% python3 -q
>>> import numpy as np
>>> np.set_printoptions(precision=2, suppress=True, linewidth=200, sign=" ")
>>> def rd(a):
...     return np.round(a, 2) + 0
... 
>>> mat = np.load("block9.npy")
>>> mat
array([[ 1.,  0.,  0.],
       [ 0.,  1.,  0.],
       [ 0.,  0.,  1.]])
>>> # columns are unit length and at right angles
>>> mat @ (-1.0) ** np.arange(3)
array([ 1., -1.,  1.])
>>> (mat @ mat)[0]
array([ 1.,  0.,  0.])
>>> proj = np.triu(np.array([[4, 9, -6], [3, 7, 8], [5, -2, 2]]), 1) + np.eye(3)
>>> Y = proj @ mat @ np.linalg.inv(proj)
>>> Y
array([[ 1.,  0.,  0.],
       [ 0.,  1.,  0.],
       [ 0.,  0.,  1.]])
>>> np.poly(Y)
array([ 1., -3.,  3., -1.])
>>> np.linalg.matrix_rank(Y)
np.int64(3)
>>> rd(np.linalg.det(Y))
np.float64(1.0)
>>> proj @ mat - mat @ proj
array([[ 0.,  0.,  0.],
       [ 0.,  0.,  0.],
       [ 0.,  0.,  0.]])
>>> np.trace(Y), np.trace(mat)
(np.float64(3.0), np.float64(3.0))
>>> M = np.load("data.npy")
>>> M
array([[ 2,  2,  2],
       [ 2,  4,  4],
       [ 2,  4,  6]])
>>> vals, V = np.linalg.eigh(M)
>>> rd(V.T @ V)
array([[ 1.,  0.,  0.],
       [ 0.,  1.,  0.],
       [ 0.,  0.,  1.]])
>>> print(rd(np.linalg.eigvalsh(M + 3 * np.eye(3))))
[  3.62   4.29  13.1 ]
>>> rd(vals)
array([  0.62,   1.29,  10.1 ])
>>> rd(np.linalg.eigvalsh(M @ M))
array([   0.38,    1.65,  101.97])
>>> np.unique(vals.round(6) + 0, return_counts=True)[1]
array([ 1,  1,  1])
>>> rd(V.T @ M @ V)
array([[  0.62,   0.  ,   0.  ],
       [  0.  ,   1.29,   0.  ],
       [  0.  ,   0.  ,  10.1 ]])
>>> rd(np.linalg.svd(M, compute_uv=False))
array([ 10.1 ,   1.29,   0.62])
>>> q, R = np.linalg.qr(M)
>>> rd(R)
array([[-3.46, -5.77, -6.93],
       [ 0.  , -1.63, -2.45],
       [ 0.  ,  0.  ,  1.41]])
>>> rd(q)
array([[-0.58,  0.82,  0.  ],
       [-0.58, -0.41, -0.71],
       [-0.58, -0.41,  0.71]])
>>> np.allclose(R.T @ R, M.T @ M)
True
>>> q.shape, R.shape
((3, 3), (3, 3))
>>> rd(np.abs(np.diag(R)))
array([ 3.46,  1.63,  1.41])
>>> q = M.astype(float).copy()
>>> for j in range(3):
...     q[:, j] -= q[:, :j] @ (q[:, :j].T @ q[:, j])
...     q[:, j] /= np.linalg.norm(q[:, j])
... 
>>> print(rd(q.T @ M))
[[ 3.46  5.77  6.93]
 [ 0.    1.63  2.45]
 [ 0.    0.    1.41]]
>>> rd(q)
array([[ 0.58, -0.82,  0.  ],
       [ 0.58,  0.41, -0.71],
       [ 0.58,  0.41,  0.71]])
>>> K = np.loadtxt("dump.csv", delimiter=",")
>>> rd(K)
array([[  4.37, -10.13,  16.68],
       [  4.31,  -9.48,  17.07],
       [ -2.08,  -4.67, -19.34],
       [  4.49, -11.76,  15.54],
       [ -3.88,   5.71, -18.77],
       [ -1.28,  16.45,  11.3 ],
       [  2.89,   0.61,  19.78],
       [  4.57, -16.48,  10.36],
       [  2.59, -19.  ,  -5.69],
       [  2.24, -18.46,  -7.37],
       [  1.14, -16.11, -11.79],
       [ -1.6 ,  -6.82, -18.73],
       [  4.6 , -15.41,  11.89],
       [  4.59, -13.9 ,  13.63],
       [  2.84, -19.29,  -4.44],
       [  1.02,   9.19,  17.74],
       [ -3.53,  19.68,   0.33],
       [  2.04,   4.88,  19.29]])
>>> # rows and columns are dependent
>>> d = np.linalg.norm(K[:, None] - K[None], axis=-1)
>>> d.mean(axis=1).argmax()
np.int64(16)
>>> Ac = K - K.mean(axis=0)
>>> V = np.linalg.svd(Ac)[2][:2]
>>> Y = Ac - Ac @ V.T @ V
>>> rd(Y.std(axis=0))
array([ 0.,  0.,  0.])
>>> print(np.linalg.norm(Y, axis=1).round(6).argmax())
0
>>> X = np.loadtxt("a.csv", delimiter=",")
>>> print(X)
[[ 0.  1.  0.  0.]
 [ 1.  0.  0.  1.]
 [ 0.  0.  0.  0.]
 [ 0.  1.  0.  0.]]
>>> # columns 0 and 3 are equal
>>> gram = X.T @ X
>>> print(np.allclose(gram, gram.T))
True
>>> print((X @ X.T).shape)
(4, 4)
>>> np.linalg.matrix_rank(gram)
np.int64(2)
>>> U, sv, VT = np.linalg.svd(X)
>>> rd(sv)
array([ 1.41,  1.41,  0.  ,  0.  ])
>>> np.argmax(sv[:-1] / (sv[1:] + 1e-6)) + 1
np.int64(2)
>>> Y = U[:, :2] @ np.diag(sv[:2]) @ VT[:2]
>>> Y
array([[ 0.,  1.,  0.,  0.],
       [ 1.,  0.,  0.,  1.],
       [ 0.,  0.,  0.,  0.],
       [ 0.,  1.,  0.,  0.]])
>>> vals, V = np.linalg.eigh(X)
>>> rd(np.linalg.svd(X, compute_uv=False))
array([ 1.41,  1.41,  0.  ,  0.  ])
>>> print(rd(np.linalg.eigvalsh(X @ X)))
[ 0.  0.  2.  2.]
>>> rd(vals)
array([-1.41,  0.  ,  0.  ,  1.41])
>>> np.abs(V[:, -1]).round(6).argmax()
np.int64(1)
>>> rd(V @ np.diag(vals) @ V.T)
array([[ 0.,  1.,  0.,  0.],
       [ 1.,  0.,  0.,  1.],
       [ 0.,  0.,  0.,  0.],
       [ 0.,  1.,  0.,  0.]])
>>> print(rd(np.abs(V[:, -1])))
[ 0.5   0.71  0.    0.5 ]
>>> rd(V.T @ V)
array([[ 1.,  0.,  0.,  0.],
       [ 0.,  1.,  0.,  0.],
       [ 0.,  0.,  1.,  0.],
       [ 0.,  0.,  0.,  1.]])
>>> rd(np.linalg.norm(X, 1)), rd(np.linalg.norm(X, np.inf))
(np.float64(2.0), np.float64(2.0))
>>> rd(np.linalg.norm(X, 2))
np.float64(1.41)
>>> rd(np.linalg.norm(X[3], 1)), rd(np.linalg.norm(X[3], np.inf))
(np.float64(1.0), np.float64(1.0))
>>> rd(np.linalg.norm(X) ** 2 / np.linalg.norm(X, 2) ** 2)
np.float64(2.0)
>>> rd(np.linalg.norm(X, "nuc"))
np.float64(2.83)
>>> X[3] @ X[2]
np.float64(0.0)
>>> np.argwhere(np.triu(X))
array([[ 0,  1],
       [ 1,  3]])
>>> np.trace(X @ X @ X) // 6
np.float64(0.0)
>>> Lm = np.diag(X.sum(axis=1)) - X
>>> (np.linalg.eigvalsh(Lm) < 1e-8).sum()
np.int64(2)
>>> round(np.linalg.det(Lm[1:, 1:]))
0
>>> u = np.array([2, 1])
>>> r1 = np.array([0, 0, 2, 0])
>>> arr = np.outer(u, r1)
>>> arr
array([[ 0,  0,  4,  0],
       [ 0,  0,  2,  0]])
>>> np.unique(arr.round(6), axis=0).shape
(2, 4)
>>> rd(arr @ np.linalg.pinv(arr) @ arr)
array([[ 0.,  0.,  4.,  0.],
       [ 0.,  0.,  2.,  0.]])
>>> np.linalg.lstsq(arr[:-1].T, arr[-1])[2]
np.int32(1)
>>> np.abs(np.diag(np.linalg.qr(arr)[1])) > 1e-9
array([False, False])
>>> np.linalg.cond(arr) > 100
np.True_
>>> [round(float(x), 2) for x in np.linalg.svd(arr, compute_uv=False)[:3]]
[4.47, 0.0]
>>> u, r1 = arr[1], arr[0]
>>> u @ u
np.int64(4)
>>> u @ r1
np.int64(8)
>>> p = (u @ r1) / (u @ u) * u
>>> print(np.linalg.matrix_rank(np.outer(u, r1)))
1
>>> (r1 - p) @ u
np.float64(0.0)
>>> p
array([ 0.,  0.,  4.,  0.])
>>> print(r1 - p)
[ 0.  0.  0.  0.]
>>> E = np.load("layer15.npy")
>>> E
array([[ 1, -1, -1,  1,  1, -1, -1,  1],
       [ 1, -1,  1, -1, -1,  1, -1,  1],
       [ 1, -1, -1,  1, -1,  1,  1, -1]])
>>> gram = np.cov(K, rowvar=False)
>>> gram.shape
(3, 3)
>>> print(rd(K.std(axis=0)))
[  2.83  12.07  13.99]
>>> rd(np.linalg.eigvalsh(gram)[::-1])
array([ 218.5 ,  151.32,    0.  ])
>>> rd(gram)
array([[  8.46, -24.22,  26.8 ],
       [-24.22, 154.23,  25.21],
       [ 26.8 ,  25.21, 207.13]])
>>> rd(np.polyfit(K[:, 0], K[:, 1], 1))
array([-2.86, -1.17])
>>> np.argwhere(np.triu(np.abs(np.corrcoef(K.T)) > 0.8, 1))
array([], shape=(0, 2), dtype=int64)
>>> U, sv, VT = np.linalg.svd(E, full_matrices=False)
>>> print(rd(VT @ VT.T))
[[ 1.  0.  0.]
 [ 0.  1.  0.]
 [ 0.  0.  1.]]
>>> Y = np.array([[-1, 2, -2],
...     [-3, 1, 1],
...     [2, -1, 2],
...     [-1, 0, -3],
...     [-3, -3, 3],
...     [-3, 0, -2],
...     [0, -1, 1],
...     [-1, -1, -2]])
>>> print(np.einsum("ik,kj->ij", E, Y))
[[ -2  -1  -6]
 [  4   3  -6]
 [  0   5 -10]]
>>> print(np.vstack([E, Y.T]).shape)
(6, 8)
>>> np.einsum("ij,ij->i", E, E)
array([ 8,  8,  8])
>>> feats = np.load("w.npy")
>>> feats
array([[ 4.,  1.,  0.],
       [ 0.,  4.,  1.],
       [ 0.,  0.,  4.]])
>>> # triangular: eigenvalues sit on the diagonal
>>> x = np.array([2, 1, 4])
>>> print(feats @ np.ones(3))
[ 5.  5.  4.]
>>> print(feats @ x)
[  9.   8.  16.]
>>> np.sign((feats @ x).round(6))
array([ 1.,  1.,  1.])
>>> np.einsum("ij,j->i", feats, x)
array([  9.,   8.,  16.])
>>> feats @ np.eye(3)[2]
array([ 0.,  1.,  4.])
>>> x = np.array([2, -2, 0])
>>> target = feats @ x
>>> b, lr = np.zeros(3), 1 / np.linalg.norm(feats, 2) ** 2
>>> for i in range(12):
...     b -= lr * feats.T @ (feats @ b - target)
...     if i % 2 == 0: print(i, round(np.linalg.norm(feats @ b - target), 2))
... 
0 4.4
2 1.08
4 0.28
6 0.07
8 0.02
10 0.0
>>> rd(b)
array([ 2., -2.,  0.])
>>> rd(np.linalg.det(feats[::-1]))
np.float64(-64.0)
>>> rd(np.linalg.det(feats.T))
np.float64(64.0)
>>> np.einsum("ii->", feats)
np.float64(12.0)
>>> rd(np.linalg.eigvals(feats))
array([ 4.,  4.,  4.])
>>> W1 = np.array([[-5, 1, -3, -1, 5, 2], [3, -5, -1, 4, -2, 1], [0, -1, 4, -5, 2, -4]])
>>> b = np.array([-1, 0, -1, 2, -1, 0])
>>> hid = np.maximum(feats @ W1 + b, 0)
>>> np.linalg.matrix_rank(hid)
np.int64(3)
>>> (hid > 0).astype(int)
array([[ 0,  0,  0,  1,  1,  1],
       [ 1,  0,  0,  1,  0,  0],
       [ 0,  0,  1,  0,  1,  0]])
>>> print(rd((hid > 0).mean(axis=0)))
[ 0.33  0.    0.33  0.67  0.67  0.33]
>>> basis = np.array([[0, -1], [-3, -3], [2, -1], [2, -1], [-2, -3], [-1, -3]])
>>> W1 @ basis
array([[-23, -15],
       [ 24,  12],
       [  1,  10]])
>>> W0 = np.load("out15.npy")
>>> print(W0)
[[-2 -2 -2 -2]
 [-2 -4 -4 -4]
 [-2 -4 -6 -6]
 [-2 -4 -6 -8]]
>>> def softmax(z):
...     e = np.exp(z - z.max(axis=-1, keepdims=True))
...     return e / e.sum(axis=-1, keepdims=True)
... 
>>> rd(softmax(W0[3] + 2))
array([ 0.86,  0.12,  0.02,  0.  ])
>>> rd(softmax(W0[3]))
array([ 0.86,  0.12,  0.02,  0.  ])
>>> S = W0 @ W0.T / np.sqrt(4)
>>> print(rd(softmax(S)))
[[ 0.    0.    0.12  0.88]
 [ 0.    0.    0.02  0.98]
 [ 0.    0.    0.    1.  ]
 [ 0.    0.    0.    1.  ]]
>>> vals, V = np.linalg.eig(W0)
>>> print(rd(vals))
[-16.58  -2.    -0.85  -0.57]
>>> rd(np.sort(np.linalg.eigvals(W0 @ W0)))
array([   0.32,    0.73,    4.  ,  274.95])
>>> print(rd(np.prod(vals)))
16.0
